In [1]: import numpy as np

In [2]: from numpy import linalg as LA

In [3]: np.set_printoptions(suppress=True, linewidth=100)

In [4]: u = np.array([-9, -9])

In [5]: mat = -3 * np.eye(2) + np.outer(u, u)

In [6]: mat
Out[6]: 
array([[78., 81.],
       [81., 78.]])

In [7]: Uu, sv, vt = LA.svd(mat)

In [8]: sv.round(2)
Out[8]: array([159.,   3.])

In [9]: print(np.argmax(sv[:-1] / (sv[1:] + 1e-6)) + 1)
1

In [10]: out = Uu[:, :1] @ np.diag(sv[:1]) @ vt[:1]

In [11]: round(float(np.abs(mat - out).max()), 2)
Out[11]: 1.5

In [12]: LA.matrix_rank(out)
Out[12]: np.int64(1)

In [13]: np.round(LA.norm(mat - out) / LA.norm(mat), 2)
Out[13]: np.float64(0.02)

In [14]: print(out.round(2))
[[79.5 79.5]
 [79.5 79.5]]

In [15]: w, evecs = LA.eig(mat)

In [16]: print(np.round(np.sort(LA.eigvals(mat.T)), 2))
[ -3. 159.]

In [17]: np.round(np.sort(LA.eigvals(mat @ mat)), 2)
Out[17]: array([    9., 25281.])

In [18]: np.prod(w)
Out[18]: np.float64(-477.0)

In [19]: np.round(np.sort(LA.eigvals(LA.inv(mat))), 2)
Out[19]: array([-0.33,  0.01])

In [20]: LA.matrix_rank(mat, rtol=0.1)
Out[20]: np.int64(1)

In [21]: LA.cond(mat) > 100
Out[21]: np.False_

In [22]: np.round(LA.norm(mat, 2) / LA.norm(mat), 2)
Out[22]: np.float64(1.0)

In [23]: np.round(np.abs(LA.svd(mat)[2][-1]), 2)
Out[23]: array([0.71, 0.71])

In [24]: E = np.load("case1.npy")

In [25]: E
Out[25]: 
array([[ 0.66,  0.99, -0.99],
       [-0.2 , -0.56,  0.62],
       [-0.2 , -0.56,  0.62],
       [ 0.6 ,  0.98, -0.99],
       [ 0.24,  0.66, -0.72],
       [-0.05, -0.16,  0.18],
       [ 0.1 ,  0.31, -0.35],
       [-0.15, -0.45,  0.49],
       [-0.34, -0.81,  0.85],
       [-0.2 , -0.56,  0.62],
       [ 0.24,  0.66, -0.72],
       [ 0.05,  0.16, -0.18],
       [-0.66, -0.99,  0.99],
       [-0.54, -0.96,  0.97],
       [ 0.34,  0.81, -0.85],
       [-0.05, -0.16,  0.18],
       [-0.15, -0.45,  0.49],
       [-0.05, -0.16,  0.18]])

In [26]: # rows 1 and 2 are equal

In [27]: Uu, sv, vt = LA.svd(E)

In [28]: sv.round(2)
Out[28]: array([4.21, 0.38, 0.02])

In [29]: np.argmax(sv[:-1] / (sv[1:] + 1e-6)) + 1
Out[29]: np.int64(2)

In [30]: out = Uu[:, :2] @ np.diag(sv[:2]) @ vt[:2]

In [31]: LA.matrix_rank(E, rtol=0.05)
Out[31]: np.int64(2)

In [32]: round(float(np.abs(E - out).max()), 2)
Out[32]: 0.01

In [33]: proj = E @ LA.solve(E.T @ E, E.T)

In [34]: round(np.trace(proj), 2)
Out[34]: np.float64(3.0)

In [35]: ang = np.radians(90)

In [36]: Rm = np.eye(3)

In [37]: Rm[0, 0] = Rm[2, 2] = np.cos(ang)

In [38]: Rm[0, 2], Rm[2, 0] = -np.sin(ang), np.sin(ang)

In [39]: Rm.round(2) + 0
Out[39]: 
array([[ 0.,  0., -1.],
       [ 0.,  1.,  0.],
       [ 1.,  0.,  0.]])

In [40]: out = E @ Rm.T

In [41]: print(np.allclose(LA.norm(E, axis=1), LA.norm(out, axis=1)))
True

In [42]: out.round(2)
Out[42]: 
array([[ 0.99,  0.99,  0.66],
       [-0.62, -0.56, -0.2 ],
       [-0.62, -0.56, -0.2 ],
       [ 0.99,  0.98,  0.6 ],
       [ 0.72,  0.66,  0.24],
       [-0.18, -0.16, -0.05],
       [ 0.35,  0.31,  0.1 ],
       [-0.49, -0.45, -0.15],
       [-0.85, -0.81, -0.34],
       [-0.62, -0.56, -0.2 ],
       [ 0.72,  0.66,  0.24],
       [ 0.18,  0.16,  0.05],
       [-0.99, -0.99, -0.66],
       [-0.97, -0.96, -0.54],
       [ 0.85,  0.81,  0.34],
       [-0.18, -0.16, -0.05],
       [-0.49, -0.45, -0.15],
       [-0.18, -0.16, -0.05]])

In [43]: round(float(LA.det(Rm)), 2), np.trace(Rm)
Out[43]: (1.0, np.float64(1.0))

In [44]: np.abs(out - E).max(axis=0)
Out[44]: array([0.51, 0.  , 1.65])

In [45]: np.allclose(E @ E.T, out @ out.T)
Out[45]: True

In [46]: x0 = np.array([2, 1])

In [47]: h = np.maximum(mat @ x0, 0)

In [48]: mat.T @ h
Out[48]: array([37926., 37917.])

In [49]: mat * (h > 1e-9)[:, None]
Out[49]: 
array([[78., 81.],
       [81., 78.]])

In [50]: np.maximum(mat @ x0, 0) - np.maximum(-mat @ x0, 0)
Out[50]: array([237., 240.])

In [51]: h
Out[51]: array([237., 240.])

In [52]: q, evecs = LA.qr(E[:, :1])[0], LA.qr(E[:, 1:])[0]

In [53]: sv = LA.svd(q.T @ evecs, compute_uv=False)

In [54]: print((sv > 0.9).sum())
1

In [55]: np.round(np.degrees(np.arccos(sv.clip(0, 1))), 2)
Out[55]: array([4.48])

In [56]: np.round(LA.norm(q @ q.T - evecs @ evecs.T, 2), 2)
Out[56]: np.float64(1.0)

In [57]: print(sv.round(2))
[1.]

In [58]: out = np.array([[-3]])

In [59]: cent = np.array([[3, 1, 2], [2, 2, 1], [3, 1, 0]])

In [60]: M = np.block([[out, np.zeros((1, 3))], [np.zeros((3, 1)), cent]])

In [61]: M
Out[61]: 
array([[-3.,  0.,  0.,  0.],
       [ 0.,  3.,  1.,  2.],
       [ 0.,  2.,  2.,  1.],
       [ 0.,  3.,  1.,  0.]])

In [62]: # splits into 2 blocks

In [63]: x0 = np.array([2, 1, 2, 1])

In [64]: rhs = M @ x0

In [65]: print(rhs)
[-6.  7.  7.  5.]

In [66]: np.round(LA.solve(M, M[:, 3]), 2)
Out[66]: array([-0.,  0.,  0.,  1.])

In [67]: np.round(LA.solve(M, rhs), 2)
Out[67]: array([2., 1., 2., 1.])

In [68]: np.round(LA.solve(M, rhs + M[:, 2]), 2)
Out[68]: array([2., 1., 3., 1.])

In [69]: np.round(LA.solve(M.T, M[1]), 2) + 0
Out[69]: array([0., 1., 0., 0.])

In [70]: np.round(LA.solve(M, 4 * rhs), 2)
Out[70]: array([8., 4., 8., 4.])

In [71]: q, evecs = LA.qr(M[:, :2])[0], LA.qr(M[:, 2:])[0]

In [72]: sv = LA.svd(q.T @ evecs, compute_uv=False)

In [73]: (sv > 0.9).sum()
Out[73]: np.int64(0)

In [74]: np.round(np.degrees(np.arccos(sv.clip(0, 1))), 2)
Out[74]: array([27.12, 90.  ])

In [75]: rng = np.random.default_rng(1976)

In [76]: labels = rng.permutation(4)

In [77]: labels
Out[77]: array([0, 2, 3, 1])

In [78]: out = M[labels][:, labels]

In [79]: np.diag(out)
Out[79]: array([-3.,  2.,  0.,  3.])

In [80]: round(float(LA.det(out)), 2), np.round(LA.det(M[labels]), 2)
Out[80]: (24.0, np.float64(24.0))

In [81]: np.trace(out)
Out[81]: np.float64(2.0)

In [82]: out
Out[82]: 
array([[-3.,  0.,  0.,  0.],
       [ 0.,  2.,  1.,  2.],
       [ 0.,  1.,  0.,  3.],
       [ 0.,  1.,  2.,  3.]])

In [83]: np.allclose(out, M)
Out[83]: False

In [84]: data = np.load("arr.npy")

In [85]: data
Out[85]: 
array([[-1,  0,  0,  0],
       [ 0, -2,  0,  0],
       [ 0,  0,  3,  0],
       [ 0,  0,  0, -1]])

In [86]: # symmetric

In [87]: np.prod(np.diag(data)), round(float(LA.det(data)), 2)
Out[87]: (np.int64(-6), -6.0)

In [88]: data @ data
Out[88]: 
array([[1, 0, 0, 0],
       [0, 4, 0, 0],
       [0, 0, 9, 0],
       [0, 0, 0, 1]])

In [89]: LA.matrix_power(data - np.diag(np.diag(data)), 4)
Out[89]: 
array([[0, 0, 0, 0],
       [0, 0, 0, 0],
       [0, 0, 0, 0],
       [0, 0, 0, 0]])

In [90]: LA.matrix_rank(data - data[0, 0] * np.eye(4))
Out[90]: np.int64(2)

In [91]: q = data.astype(float).copy()

In [92]: for j in range(4):
    ...:     q[:, j] -= q[:, :j] @ (q[:, :j].T @ q[:, j])
    ...:     q[:, j] /= LA.norm(q[:, j])
    ...: 

In [93]: q.T @ data
Out[93]: 
array([[1., 0., 0., 0.],
       [0., 2., 0., 0.],
       [0., 0., 3., 0.],
       [0., 0., 0., 1.]])

In [94]: A = np.loadtxt("block19.csv", delimiter=",")

In [95]: A
Out[95]: 
array([[-3.,  0.,  0.,  0.],
       [-1., -2.,  0.,  0.],
       [ 4., -5.,  2.,  0.],
       [ 3., -1.,  1., -1.]])

In [96]: w1 = np.array([[3, -3, 3, 0, 0],
    ...:     [1, -3, -1, 0, 3],
    ...:     [-1, -2, -2, -3, -3],
    ...:     [2, -2, -1, -3, -2]])

In [97]: b = np.array([3, 1, 2, 2, 1])

In [98]: hid = np.maximum(A @ w1 + b, 0)

In [99]: LA.matrix_rank(hid)
Out[99]: np.int64(4)

In [100]: hid
Out[100]: 
array([[ 0., 10.,  0.,  2.,  1.],
       [ 0., 10.,  1.,  2.,  0.],
       [ 8.,  0., 15.,  0.,  0.],
       [ 8.,  0., 11.,  2.,  0.]])

In [101]: cent = np.array([[7, -2], [-8, -9], [4, 4], [-8, 0], [-4, -2]])

In [102]: (hid @ cent).round(6).argmax(axis=1)
Out[102]: array([1, 1, 0, 0])

In [103]: out = np.array([[4, 1], [5, 3]])

In [104]: cent = np.kron(out, A)

In [105]: LA.matrix_rank(cent)
Out[105]: np.int64(8)

In [106]: print(cent)
[[-12.   0.   0.   0.  -3.   0.   0.   0.]
 [ -4.  -8.   0.   0.  -1.  -2.   0.   0.]
 [ 16. -20.   8.   0.   4.  -5.   2.   0.]
 [ 12.  -4.   4.  -4.   3.  -1.   1.  -1.]
 [-15.   0.   0.   0.  -9.   0.   0.   0.]
 [ -5. -10.   0.   0.  -3.  -6.   0.   0.]
 [ 20. -25.  10.   0.  12. -15.   6.   0.]
 [ 15.  -5.   5.  -5.   9.  -3.   3.  -3.]]

In [107]: round(float(LA.norm(cent, 2)), 2), round(float(LA.norm(out, 2) * LA.norm(A, 2)), 2)
Out[107]: (54.02, 54.02)

In [108]: cent.shape
Out[108]: (8, 8)
